$ ipython --no-banner

In [1]: import numpy as np

In [2]: np.set_printoptions(precision=3, suppress=True, linewidth=200)

In [3]: data = np.loadtxt("w.csv", delimiter=",")

In [4]: data
Out[4]: 
array([[-3.71 ,  6.303, -4.487, -0.945],
       [-3.586,  7.236, -5.66 , -3.906],
       [-3.514,  7.168, -5.648, -2.506],
       [-2.588,  6.609, -6.023, -3.076],
       [-3.841,  5.509, -3.65 , -1.782],
       [ 4.081, -7.14 , -5.013, -4.871],
       [-6.103,  5.489, -6.064, -5.819],
       [-3.069,  7.721, -5.42 , -3.03 ],
       [ 2.679, -7.81 , -5.613, -5.875],
       [ 4.245, -0.671,  4.111,  3.52 ],
       [-3.25 ,  5.81 , -4.684, -4.331],
       [ 6.558, -0.613,  3.417,  4.574],
       [ 4.711, -6.163, -4.588, -6.106],
       [-3.192,  7.16 , -4.848, -3.182],
       [-2.56 ,  8.055, -5.217, -4.459],
       [ 4.487,  1.588,  2.463,  3.137],
       [-2.569,  7.996, -6.22 , -3.97 ],
       [ 6.445,  0.028,  4.173,  4.74 ],
       [ 3.555, -7.844, -7.363, -5.931],
       [ 4.029,  0.53 ,  2.716,  1.497],
       [ 3.809, -8.5  , -5.894, -4.486],
       [ 3.823, -7.725, -7.276, -5.486],
       [ 4.848,  0.547,  2.458,  2.084],
       [-4.696,  8.028, -6.992, -2.59 ],
       [-4.008,  6.837, -7.43 , -4.226],
       [ 2.259, -6.955, -6.276, -4.563],
       [ 4.675,  1.353,  3.437,  1.71 ],
       [-3.747,  7.013, -5.991, -4.516],
       [-2.389,  5.422, -5.675, -2.124],
       [-3.062,  7.382, -4.346, -3.484],
       [ 3.638,  1.994,  4.774,  3.967],
       [ 3.184, -6.05 , -5.522, -4.374],
       [ 6.489,  0.539,  3.587,  4.059],
       [-3.577,  7.765, -5.766, -2.596],
       [ 4.174, -2.142,  3.669,  1.889],
       [-2.459,  6.515, -3.267, -3.582],
       [-2.328,  5.656, -5.601, -3.353]])

In [5]: rng = np.random.default_rng(598)

In [6]: M2 = data + rng.integers(-2, 3, (37, 3)) @ rng.integers(-2, 3, (3, 4))

In [7]: M2
Out[7]: 
array([[ -4.71 ,   5.303,  -0.487,   0.055],
       [ -6.586,  12.236,  -8.66 ,  -0.906],
       [  4.486,  -2.832,   4.352, -10.506],
       [  2.412,   0.609,   0.977,  -8.076],
       [ -3.841,   6.509,  -6.65 ,  -1.782],
       [  8.081, -13.14 ,  -3.013,  -8.871],
       [-11.103,   9.489, -10.064,  -0.819],
       [ -1.069,   5.721,  -7.42 ,  -5.03 ],
       [  3.679,  -8.81 ,  -3.613,  -6.875],
       [  3.245,  -1.671,   8.111,   4.52 ],
       [ -3.25 ,   4.81 ,  -4.684,  -4.331],
       [ 12.558,  -6.613,   9.417,  -1.426],
       [  6.711,  -8.163,  -3.588,  -8.106],
       [  1.808,   0.16 ,   2.152,  -8.182],
       [  0.44 ,   5.055,  -5.217,  -7.459],
       [  7.487,   0.588,   2.463,   0.137],
       [ -0.569,   7.996,  -8.22 ,  -5.97 ],
       [  5.445,   2.028,   2.173,   5.74 ],
       [  3.555,  -9.844,  -1.363,  -5.931],
       [  2.029,   2.53 ,   1.716,   3.497],
       [  6.809, -12.5  ,  -5.894,  -7.486],
       [ -2.177,   0.275, -13.276,   0.514],
       [  6.848,   0.547,   0.458,   0.084],
       [ -7.696,  12.028, -12.992,   0.41 ],
       [ -4.008,   7.837, -10.43 ,  -4.226],
       [  2.259,  -4.955, -12.276,  -4.563],
       [  1.675,   4.353,   0.437,   4.71 ],
       [ -2.747,   7.013,  -9.991,  -5.516],
       [ -5.389,   7.422,  -8.675,   0.876],
       [ -5.062,   9.382,  -5.346,  -1.484],
       [  7.638,  -4.006,   6.774,  -0.033],
       [  3.184,  -5.05 ,  -5.522,  -4.374],
       [  1.489,   6.539,  -3.413,   9.059],
       [ -4.577,  10.765, -10.766,  -1.596],
       [ 11.174, -10.142,  11.669,  -5.111],
       [ -4.459,   6.515,  -4.267,  -1.582],
       [  1.672,   0.656,  -0.601,  -7.353]])

In [8]: np.abs(M2 - data).sum(axis=1)
Out[8]: array([ 7., 14., 36., 23.,  4., 16., 18.,  8.,  5.,  7.,  1., 24.,  7., 24.,  9.,  7.,  6.,  6.,  8.,  7., 10., 26.,  6., 16.,  4.,  8., 12.,  6., 11.,  7., 16.,  1., 23., 10., 30.,  5., 18.])

In [9]: np.linalg.matrix_rank(M2 - data, tol=1e-8)
Out[9]: np.int64(3)

In [10]: np.round(np.linalg.svd(M2 - data, compute_uv=False), 3) + 0
Out[10]: array([44.161, 13.817,  4.788,  0.   ])
